% ipython --no-banner

In [1]: import numpy as np

In [2]: np.set_printoptions(precision=1, suppress=True, linewidth=200)

In [3]: def rd(a):
   ...:     return np.round(a, 1) + 0
   ...: 

In [4]: K = np.load("run8.npy")

In [5]: print(K)
[[ 0  3  2  0  5  0  1 -2 -2  0 -2]
 [-3  0  0  0  0  0  1  2 -3  1  6]
 [-2  0  0  0  0  1 -1 -2 -1 -3 -2]
 [ 0  0  0  0  5  4  1  5 -3 -1  1]
 [-5  0  0 -5  0  0  1 -1  1 -2  1]
 [ 0  0 -1 -4  0  0  0 -1 -1  4  3]
 [-1 -1  1 -1 -1  0  0 -1  1 -5 -2]
 [ 2 -2  2 -5  1  1  1  0  0 -2  2]
 [ 2  3  1  3 -1  1 -1  0  0  1 -2]
 [ 0 -1  3  1  2 -4  5  2 -1  0 -1]
 [ 2 -6  2 -1 -1 -3  2 -2  2  1  0]]

In [6]: Uu, s, Vh = np.linalg.svd(K)

In [7]: evecs = Vh[:(s > 1e-8).sum()]

In [8]: rng = np.random.default_rng(69)

In [9]: vec = K[0] + 2 * K[7] + rng.integers(2) * np.eye(11)[4]

In [10]: print(vec)
[  4.  -1.   6. -10.   7.   2.   3.  -2.  -2.  -4.   2.]

In [11]: print(rd(np.linalg.norm(vec - evecs.T @ evecs @ vec)))
0.0

In [12]: print(rd(evecs.T @ evecs))
[[ 1.   0.   0.1  0.   0.  -0.1 -0.1  0.   0.   0.   0. ]
 [ 0.   1.   0.   0.   0.   0.  -0.1  0.   0.   0.   0. ]
 [ 0.1  0.   0.8  0.1  0.   0.1  0.3 -0.1  0.   0.   0. ]
 [ 0.   0.   0.1  1.   0.  -0.1 -0.1  0.   0.   0.   0. ]
 [ 0.   0.   0.   0.   1.   0.   0.1  0.   0.   0.   0. ]
 [-0.1  0.   0.1 -0.1  0.   0.9 -0.3  0.1  0.   0.   0. ]
 [-0.1 -0.1  0.3 -0.1  0.1 -0.3  0.5  0.2 -0.1  0.1 -0.1]
 [ 0.   0.  -0.1  0.   0.   0.1  0.2  0.9  0.   0.   0. ]
 [ 0.   0.   0.   0.   0.   0.  -0.1  0.   1.   0.   0. ]
 [ 0.   0.   0.   0.   0.   0.   0.1  0.   0.   1.   0. ]
 [ 0.   0.   0.   0.   0.   0.  -0.1  0.   0.   0.   1. ]]

In [13]: print(rd(np.diag(evecs.T @ evecs)))
[1.  1.  0.8 1.  1.  0.9 0.5 0.9 1.  1.  1. ]
